In [1]: import numpy as np

In [2]: np.set_printoptions(suppress=True, linewidth=120)

In [3]: rng = np.random.default_rng(56)

In [4]: mat = np.triu(rng.random((5, 5)) < 0.5, 1).astype(int)

In [5]: mat = mat + mat.T

In [6]: mat
Out[6]: 
array([[0, 1, 0, 0, 0],
       [1, 0, 1, 0, 1],
       [0, 1, 0, 1, 0],
       [0, 0, 1, 0, 0],
       [0, 1, 0, 0, 0]])

In [7]: Uu, sv, Vt = np.linalg.svd(mat)

In [8]: vecs = Vt[:(sv > 1e-8).sum()]

In [9]: x0 = mat[0] + -3 * mat[3] + rng.integers(2) * np.eye(5)[4]

In [10]: x0
Out[10]: array([ 0.,  1., -3.,  0.,  0.])

In [11]: np.allclose(vecs.T @ vecs @ x0, x0)
Out[11]: True

In [12]: np.linalg.matrix_rank(np.vstack([mat, x0]))
Out[12]: np.int64(4)

In [13]: evals, vecs = np.linalg.eigh(mat)

In [14]: np.round(np.abs(vecs[:, -1]), 2)
Out[14]: array([0.35, 0.65, 0.5 , 0.27, 0.35])

In [15]: round(evals.sum(), 2), np.trace(mat)
Out[15]: (np.float64(-0.0), np.int64(0))

In [16]: np.round(vecs @ np.diag(evals) @ vecs.T, 2) + 0
Out[16]: 
array([[0., 1., 0., 0., 0.],
       [1., 0., 1., 0., 1.],
       [0., 1., 0., 1., 0.],
       [0., 0., 1., 0., 0.],
       [0., 1., 0., 0., 0.]])

In [17]: np.round(np.linalg.eigvalsh(mat @ mat), 2) + 0
Out[17]: array([0.  , 0.59, 0.59, 3.41, 3.41])

In [18]: (evals > 1e-8).sum(), (evals < -1e-8).sum()
Out[18]: (np.int64(2), np.int64(2))

In [19]: np.allclose(mat, mat.T)
Out[19]: True

In [20]: np.round(np.linalg.det(mat), 2)
Out[20]: np.float64(0.0)

In [21]: mat @ mat
Out[21]: 
array([[1, 0, 1, 0, 1],
       [0, 3, 0, 1, 0],
       [1, 0, 2, 0, 1],
       [0, 1, 0, 1, 0],
       [1, 0, 1, 0, 1]])

In [22]: assert mat == mat.T
ValueError: The truth value of an array with more than one element is ambiguous. Use a.any() or a.all()


In [23]: J = np.arange(12).reshape(3, 4) + -3

In [24]: J
Out[24]: 
array([[-3, -2, -1,  0],
       [ 1,  2,  3,  4],
       [ 5,  6,  7,  8]])

In [25]: out = np.array([[3, 0], [1, 3], [1, 2], [2, 3]])

In [26]: np.einsum("ik,kj->ij", J, out)
Out[26]: 
array([[-12,  -8],
       [ 16,  24],
       [ 44,  56]])

In [27]: np.linalg.matrix_rank(np.vstack([J, out.T]))
Out[27]: np.int64(4)

In [28]: np.einsum("ij->j", J)
Out[28]: array([ 3,  6,  9, 12])

In [29]: np.einsum("ik,kj->ji", J, out)
Out[29]: 
array([[-12,  16,  44],
       [ -8,  24,  56]])

In [30]: np.linalg.matrix_rank(J @ out)
Out[30]: np.int64(2)

In [31]: out.T @ J.T
Out[31]: 
array([[-12,  16,  44],
       [ -8,  24,  56]])
